% ipython --no-banner

In [1]: import numpy as np

In [2]: import numpy.linalg as la

In [3]: np.set_printoptions(precision=2, suppress=True, linewidth=140, floatmode="fixed")

In [4]: feats = np.loadtxt("run0.csv", delimiter=",")

In [5]: feats
Out[5]: 
array([[0.00, 1.00, 0.00, 1.00, 1.00, 0.00],
       [1.00, 0.00, 0.00, 1.00, 0.00, 0.00],
       [0.00, 0.00, 0.00, 1.00, 0.00, 0.00],
       [1.00, 1.00, 1.00, 0.00, 0.00, 0.00],
       [1.00, 0.00, 0.00, 0.00, 0.00, 1.00],
       [0.00, 0.00, 0.00, 0.00, 1.00, 0.00]])

In [6]: [round(float(la.det(feats[:i, :i])), 2) + 0 for i in range(1, 7)]
Out[6]: [0.0, -1.0, 0.0, 1.0, 0.0, -1.0]

In [7]: round(float(la.eigvalsh(feats).min()), 2)
Out[7]: -1.74

In [8]: np.all(la.eigvalsh(feats) > 0)
Out[8]: np.False_

In [9]: evals, V = la.eigh(feats)

In [10]: print(np.round(V.T @ feats @ V, 2) + 0)
[[-1.74  0.00  0.00  0.00  0.00  0.00]
 [ 0.00 -1.37  0.00  0.00  0.00  0.00]
 [ 0.00  0.00 -0.59  0.00  0.00  0.00]
 [ 0.00  0.00  0.00  0.27  0.00  0.00]
 [ 0.00  0.00  0.00  0.00  1.10  0.00]
 [ 0.00  0.00  0.00  0.00  0.00  2.33]]

In [11]: np.round(V @ np.diag(evals) @ V.T, 2) + 0
Out[11]: 
array([[0.00, 1.00, 0.00, 1.00, 1.00, 0.00],
       [1.00, 0.00, 0.00, 1.00, 0.00, 0.00],
       [0.00, 0.00, 0.00, 1.00, 0.00, 0.00],
       [1.00, 1.00, 1.00, 0.00, 0.00, 0.00],
       [1.00, 0.00, 0.00, 0.00, 0.00, 1.00],
       [0.00, 0.00, 0.00, 0.00, 1.00, 0.00]])

In [12]: np.abs(V[:, -1])
Out[12]: array([0.56, 0.48, 0.23, 0.55, 0.30, 0.13])

In [13]: la.eigvalsh(feats @ feats)
Out[13]: array([0.08, 0.35, 1.21, 1.89, 3.03, 5.45])

In [14]: print(evals.sum(), np.trace(feats))
0.0 0.0

In [15]: np.abs(V[:, -1]).round(6).argmax()
Out[15]: np.int64(0)

In [16]: np.round(la.det(feats), 2)
Out[16]: np.float64(-1.0)

In [17]: la.matrix_power(feats, 2)
Out[17]: 
array([[3.00, 1.00, 1.00, 1.00, 0.00, 1.00],
       [1.00, 2.00, 1.00, 1.00, 1.00, 0.00],
       [1.00, 1.00, 1.00, 0.00, 0.00, 0.00],
       [1.00, 1.00, 0.00, 3.00, 1.00, 0.00],
       [0.00, 1.00, 0.00, 1.00, 2.00, 0.00],
       [1.00, 0.00, 0.00, 0.00, 0.00, 1.00]])

In [18]: print(np.trace(feats))
0.0

In [19]: np.sort(np.abs(la.eigvals(feats)))
Out[19]: array([0.27, 0.59, 1.10, 1.37, 1.74, 2.33])

In [20]: print(np.allclose(feats @ feats.T, feats.T @ feats))
True

In [21]: (feats + feats.T) / 2
Out[21]: 
array([[0.00, 1.00, 0.00, 1.00, 1.00, 0.00],
       [1.00, 0.00, 0.00, 1.00, 0.00, 0.00],
       [0.00, 0.00, 0.00, 1.00, 0.00, 0.00],
       [1.00, 1.00, 1.00, 0.00, 0.00, 0.00],
       [1.00, 0.00, 0.00, 0.00, 0.00, 1.00],
       [0.00, 0.00, 0.00, 0.00, 1.00, 0.00]])

In [22]: evals, V = la.eigh(feats)

In [23]: x0 = np.array([2, -1, 3, 2, 2, -2])

In [24]: round(x0 @ feats @ x0 / (x0 @ x0), 2), np.round(evals[0], 2), np.round(evals[-1], 2)
Out[24]: (np.float64(0.46), np.float64(-1.74), np.float64(2.33))

In [25]: A = np.load("arr.npy")

In [26]: A
Out[26]: 
array([[ 1,  0,  0,  0],
       [-2,  1,  0,  0],
       [ 3, -3,  1,  0],
       [ 5, -1,  3,  1]])

In [27]: la.eigvals(A)
Out[27]: array([1.00, 1.00, 1.00, 1.00])

In [28]: round(la.eigvals(A).sum().real, 2)
Out[28]: np.float64(4.0)

In [29]: print(round(la.det(A[::-1]), 2))
1.0

In [30]: print(round(la.det(A.T), 2))
1.0

In [31]: np.poly(A)
Out[31]: array([ 1.00, -4.00,  6.00, -4.00,  1.00])

In [32]: np.einsum("ii->", A)
Out[32]: np.int64(4)

In [33]: print(round(float(la.det(2 * A)), 2), round(la.det(A), 2))
16.0 1.0

In [34]: np.kron(np.eye(2, dtype=int), A)
Out[34]: 
array([[ 1,  0,  0,  0,  0,  0,  0,  0],
       [-2,  1,  0,  0,  0,  0,  0,  0],
       [ 3, -3,  1,  0,  0,  0,  0,  0],
       [ 5, -1,  3,  1,  0,  0,  0,  0],
       [ 0,  0,  0,  0,  1,  0,  0,  0],
       [ 0,  0,  0,  0, -2,  1,  0,  0],
       [ 0,  0,  0,  0,  3, -3,  1,  0],
       [ 0,  0,  0,  0,  5, -1,  3,  1]])

In [35]: blk = np.stack([A, 4 * A, A[::-1]])

In [36]: la.matrix_rank(blk.reshape(3, -1))
Out[36]: np.int64(2)

In [37]: la.det(blk)
Out[37]: array([  1.00, 256.00,   1.00])

In [38]: np.einsum("bij,cij->bc", blk, blk)
Out[38]: 
array([[ 61, 244,  -8],
       [244, 976, -32],
       [ -8, -32,  61]])

In [39]: blk.sum(axis=0)
Out[39]: 
array([[ 10,  -1,   3,   1],
       [ -7,   2,   1,   0],
       [ 13, -14,   5,   0],
       [ 26,  -5,  15,   5]])

In [40]: (blk @ A.T).shape
Out[40]: (3, 4, 4)

In [41]: blk.shape
Out[41]: (3, 4, 4)

In [42]: ang = np.radians(60)

In [43]: R = np.eye(4)

In [44]: R[0, 0] = R[3, 3] = np.cos(ang)

In [45]: R[0, 3], R[3, 0] = -np.sin(ang), np.sin(ang)

In [46]: R
Out[46]: 
array([[ 0.50,  0.00,  0.00, -0.87],
       [ 0.00,  1.00,  0.00,  0.00],
       [ 0.00,  0.00,  1.00,  0.00],
       [ 0.87,  0.00,  0.00,  0.50]])

In [47]: other = A @ R.T

In [48]: other
Out[48]: 
array([[ 0.50,  0.00,  0.00,  0.87],
       [-1.00,  1.00,  0.00, -1.73],
       [ 1.50, -3.00,  1.00,  2.60],
       [ 1.63, -1.00,  3.00,  4.83]])

In [49]: np.allclose(A @ A.T, other @ other.T)
Out[49]: True

In [50]: rng = np.random.default_rng(22)

In [51]: lab = rng.integers(0, 2, 2)

In [52]: K = np.triu((lab[:, None] == lab) & (rng.random((2, 2)) < 0.8), 1).astype(int)

In [53]: K += K.T

In [54]: print(K)
[[0 0]
 [0 0]]

In [55]: Uu, s, Vh = la.svd(A)

In [56]: s
Out[56]: array([7.41, 2.29, 0.92, 0.06])

In [57]: np.argmax(s[:-1] / (s[1:] + 1e-6)) + 1
Out[57]: np.int64(3)

In [58]: other = Uu[:, :3] @ np.diag(s[:3]) @ Vh[:3]

In [59]: np.round(np.abs(A - other).max(), 2)
Out[59]: np.float64(0.05)

In [60]: other
Out[60]: 
array([[ 1.00, -0.01, -0.01,  0.05],
       [-2.00,  1.00, -0.01,  0.03],
       [ 3.00, -3.00,  1.00,  0.01],
       [ 5.00, -1.00,  3.00,  1.00]])

In [61]: print(np.round(la.norm(A - other) / la.norm(A), 2))
0.01

In [62]: proj = np.triu(np.array([[2, 0, 0, 0], [0, 0, 1, 0], [0, 2, 2, 0], [0, 0, 0, 2]]), 1) + np.eye(4)

In [63]: other = proj @ A @ la.inv(proj)

In [64]: proj @ A - A @ proj
Out[64]: 
array([[ 0.00,  0.00,  0.00,  0.00],
       [ 3.00, -3.00,  0.00,  0.00],
       [ 0.00,  0.00,  3.00,  0.00],
       [ 0.00,  0.00,  1.00,  0.00]])

In [65]: print(round(la.det(other), 2))
1.0

In [66]: np.trace(other), np.trace(A)
Out[66]: (np.float64(4.0), np.int64(4))

In [67]: evals, V = la.eig(A)

In [68]: print(np.sort(la.eigvals(A @ A)))
[1.00 1.00 1.00 1.00]

In [69]: np.sort(la.eigvals(la.inv(A)))
Out[69]: array([1.00-0.00j, 1.00+0.00j, 1.00+0.00j, 1.00+0.00j])

In [70]: np.sort(la.eigvals(A.T))
Out[70]: array([1.00, 1.00, 1.00, 1.00])

In [71]: x0 = np.array([-1, 2, -3, 2])

In [72]: target = A @ x0

In [73]: target
Out[73]: array([ -1,   4, -12, -14])

In [74]: np.round(la.solve(A, target + A[:, 0]), 2) + 0
Out[74]: array([ 0.00,  2.00, -3.00,  2.00])

In [75]: print(la.solve(A.T, A[2]))
[0.00 0.00 1.00 0.00]

In [76]: la.solve(A, -1 * target)
Out[76]: array([ 1.00, -2.00,  3.00, -2.00])

In [77]: la.solve(A, A[:, 3])
Out[77]: array([ 0.00, -0.00,  0.00,  1.00])

In [78]: mat = np.load("a.npy")

In [79]: mat
Out[79]: 
array([[-8.78,  0.17, -4.33,  2.06],
       [ 2.18,  9.04,  1.47, -3.38],
       [-8.75,  1.70, -4.25,  1.57],
       [ 8.18, -4.22,  3.85, -0.63],
       [-6.93, -5.25, -3.65,  3.33],
       [ 4.80, -8.41,  2.00,  1.51],
       [ 3.81,  8.25,  2.25, -3.53],
       [ 8.10,  2.98,  4.13, -2.89],
       [ 8.23, -4.08,  3.88, -0.69],
       [ 8.64,  1.03,  4.31, -2.40],
       [ 7.29, -5.98,  3.33,  0.14]])

In [80]: C2 = np.cov(mat, rowvar=False)

In [81]: np.argsort(-mat.std(axis=0).round(6), kind="stable")
Out[81]: array([0, 1, 2, 3])

In [82]: np.round(np.corrcoef(mat[:, 1], mat[:, 0])[0, 1], 2)
Out[82]: np.float64(-0.09)

In [83]: print(C2.shape)
(4, 4)

In [84]: lab = rng.permutation(6)

In [85]: other = feats[:, lab] * rng.choice([-1, 1], 6)

In [86]: other
Out[86]: 
array([[ 0.00, -1.00, -1.00, -1.00,  0.00, -0.00],
       [ 1.00, -1.00, -0.00, -0.00,  0.00, -0.00],
       [ 0.00, -1.00, -0.00, -0.00,  0.00, -0.00],
       [ 1.00, -0.00, -0.00, -1.00,  0.00, -1.00],
       [ 1.00, -0.00, -0.00, -0.00,  1.00, -0.00],
       [ 0.00, -0.00, -1.00, -0.00,  0.00, -0.00]])

In [87]: Uu, _, Vh = la.svd(feats.T @ other)

In [88]: np.round(la.lstsq(feats, other)[0], 2) + 0
Out[88]: 
array([[ 1.00,  0.00,  0.00,  0.00,  0.00,  0.00],
       [ 0.00,  0.00,  0.00, -1.00,  0.00,  0.00],
       [ 0.00,  0.00,  0.00,  0.00,  0.00, -1.00],
       [ 0.00, -1.00,  0.00,  0.00,  0.00,  0.00],
       [ 0.00,  0.00, -1.00,  0.00,  0.00,  0.00],
       [ 0.00,  0.00,  0.00,  0.00,  1.00,  0.00]])

In [89]: np.round(Uu @ Vh, 2) + 0
Out[89]: 
array([[ 1.00,  0.00,  0.00,  0.00,  0.00,  0.00],
       [ 0.00,  0.00,  0.00, -1.00,  0.00,  0.00],
       [ 0.00,  0.00,  0.00,  0.00,  0.00, -1.00],
       [ 0.00, -1.00,  0.00,  0.00,  0.00,  0.00],
       [ 0.00,  0.00, -1.00,  0.00,  0.00,  0.00],
       [ 0.00,  0.00,  0.00,  0.00,  1.00,  0.00]])

In [90]: u = np.array([-2, 1, 1, -2])

In [91]: other = A + np.outer(u, np.eye(4)[0])

In [92]: la.matrix_rank(other - A)
Out[92]: np.int64(1)

In [93]: np.round(la.det(other) / la.det(A), 2), np.round(1 + la.solve(A, u)[0], 2)
Out[93]: (np.float64(-1.0), np.float64(-1.0))

In [94]: print(la.matrix_rank(la.inv(other) - la.inv(A), tol=1e-8))
1

In [95]: other = np.array([[1, -5], [0, -1], [3, 0], [3, -1]])

In [96]: la.matrix_rank(mat @ other)
Out[96]: np.int64(2)

In [97]: np.einsum("ij,ij->i", mat, mat)
Out[97]: array([100.00, 100.00, 100.00, 100.00, 100.00, 100.00, 100.00, 100.00, 100.00, 100.00, 100.00])

In [98]: E = np.load("dump.npy")

In [99]: E
Out[99]: 
array([[-0.14, -0.10,  1.08, -1.67],
       [ 1.77, -0.77,  0.48,  0.20],
       [ 0.35, -0.46, -1.61, -1.04],
       [-0.85, -1.78,  0.15,  0.27]])

In [100]: other = E / np.sqrt((E ** 2).mean(axis=1, keepdims=True))

In [101]: la.matrix_rank(E - E.mean(axis=1, keepdims=True))
Out[101]: np.int64(3)

In [102]: la.norm(other, axis=1)
Out[102]: array([2.00, 2.00, 2.00, 2.00])

In [103]: la.matrix_rank(other) == la.matrix_rank(E)
Out[103]: np.True_

In [104]: other[3]
Out[104]: array([-0.85, -1.78,  0.15,  0.27])

In [105]: la.pinv(E)
Out[105]: 
array([[-0.04,  0.44,  0.09, -0.21],
       [-0.02, -0.19, -0.11, -0.45],
       [ 0.27,  0.12, -0.40,  0.04],
       [-0.42,  0.05, -0.26,  0.07]])

In [106]: print(round(E[:, 1] @ E[:, 2], 2))
-0.0

In [107]: u = np.array([3, 0, 3, 1])

In [108]: other = E + np.outer(u, np.eye(4)[2])

In [109]: print(la.matrix_rank(other - E))
1

In [110]: other
Out[110]: 
array([[-0.14, -0.10,  4.08, -1.67],
       [ 1.77, -0.77,  0.48,  0.20],
       [ 0.35, -0.46,  1.39, -1.04],
       [-0.85, -1.78,  1.15,  0.27]])

In [111]: Uu, s, Vh = la.svd(other, full_matrices=False)

In [112]: s / s[0]
Out[112]: array([1.00, 0.41, 0.41, 0.11])

In [113]: np.round(Vh @ Vh.T, 2) + 0
Out[113]: 
array([[1.00, 0.00, 0.00, 0.00],
       [0.00, 1.00, 0.00, 0.00],
       [0.00, 0.00, 1.00, 0.00],
       [0.00, 0.00, 0.00, 1.00]])

In [114]: (s > 1e-8).sum()
Out[114]: np.int64(4)

In [115]: np.round(Uu.T @ Uu, 2) + 0
Out[115]: 
array([[1.00, 0.00, 0.00, 0.00],
       [0.00, 1.00, 0.00, 0.00],
       [0.00, 0.00, 1.00, 0.00],
       [0.00, 0.00, 0.00, 1.00]])

In [116]: s
Out[116]: array([4.88, 2.00, 2.00, 0.52])

In [117]: print(np.allclose(Uu * s @ Vh, other))
True

In [118]: lab = rng.permutation(4)

In [119]: other = E[:, lab] * rng.choice([-1, 1], 4)

In [120]: other
Out[120]: 
array([[ 1.67,  0.14, -0.10, -1.08],
       [-0.20, -1.77, -0.77, -0.48],
       [ 1.04, -0.35, -0.46,  1.61],
       [-0.27,  0.85, -1.78, -0.15]])

In [121]: Uu, _, Vh = la.svd(E.T @ other)

In [122]: lab
Out[122]: array([3, 0, 1, 2])

In [123]: print(np.round(la.lstsq(E, other)[0], 2) + 0)
[[ 0.00 -1.00  0.00  0.00]
 [ 0.00  0.00  1.00  0.00]
 [ 0.00  0.00  0.00 -1.00]
 [-1.00  0.00  0.00  0.00]]

In [124]: m1 = np.array([[2, 2, 2, 2, -2, 0],
     ...:     [1, 0, 2, 2, 1, 1],
     ...:     [1, 1, 0, 2, 2, -1],
     ...:     [2, 0, -1, -2, 1, 2]])

In [125]: m1[:, 3] = 5 * m1[:, 4]

In [126]: m1
Out[126]: 
array([[  2,   2,   2, -10,  -2,   0],
       [  1,   0,   2,   5,   1,   1],
       [  1,   1,   0,  10,   2,  -1],
       [  2,   0,  -1,   5,   1,   2]])

In [127]: other = m1 + rng.integers(-2, 3, (4, 1)) @ rng.integers(-2, 3, (1, 6))

In [128]: other
Out[128]: 
array([[ 3,  2,  1, -8, -2,  1],
       [ 2,  0,  1,  7,  1,  2],
       [ 1,  1,  0, 10,  2, -1],
       [ 1,  0,  0,  3,  1,  1]])

In [129]: np.abs(other - m1).sum(axis=1)
Out[129]: array([5, 5, 0, 5])

In [130]: np.round(la.svd(other - m1, compute_uv=False), 2) + 0
Out[130]: array([4.58, 0.00, 0.00, 0.00])

In [131]: other - m1
Out[131]: 
array([[ 1,  0, -1,  2,  0,  1],
       [ 1,  0, -1,  2,  0,  1],
       [ 0,  0,  0,  0,  0,  0],
       [-1,  0,  1, -2,  0, -1]])

In [132]: w1 = np.array([[-9, 0], [-5, -3], [9, 8], [-9, -4], [1, 9], [0, 5]])

In [133]: beta = np.array([3, -1])

In [134]: H = np.maximum(m1 @ w1 + beta, 0)

In [135]: (H > 0).mean(axis=0)
Out[135]: array([0.25, 0.50])

In [136]: H
Out[136]: 
array([[81, 31],
       [ 0,  9],
       [ 0,  0],
       [ 0,  0]])

In [137]: W2 = np.array([[3, 0, -1], [-3, 0, -3]])

In [138]: w1 @ W2
Out[138]: 
array([[-27,   0,   9],
       [ -6,   0,  14],
       [  3,   0, -33],
       [-15,   0,  21],
       [-24,   0, -28],
       [-15,   0, -15]])

In [139]: (H @ W2).round(6).argmax(axis=1)
Out[139]: array([0, 1, 0, 0])

In [140]: x0 = np.array([4, 1])

In [141]: target = H @ x0

In [142]: print(la.solve(H.T @ H, H.T @ target))
[4.00 1.00]

In [143]: np.round(la.pinv(H) @ H, 2) + 0
Out[143]: 
array([[1.00, 0.00],
       [0.00, 1.00]])

In [144]: target = target + 0.3 * rng.normal(size=4)

In [145]: target
Out[145]: array([354.89,   9.06,  -0.39,   0.24])

In [146]: beta, *_ = la.lstsq(H, target)

In [147]: print(beta)
[4.00 1.01]

In [148]: beta.round()
Out[148]: array([4.00, 1.00])
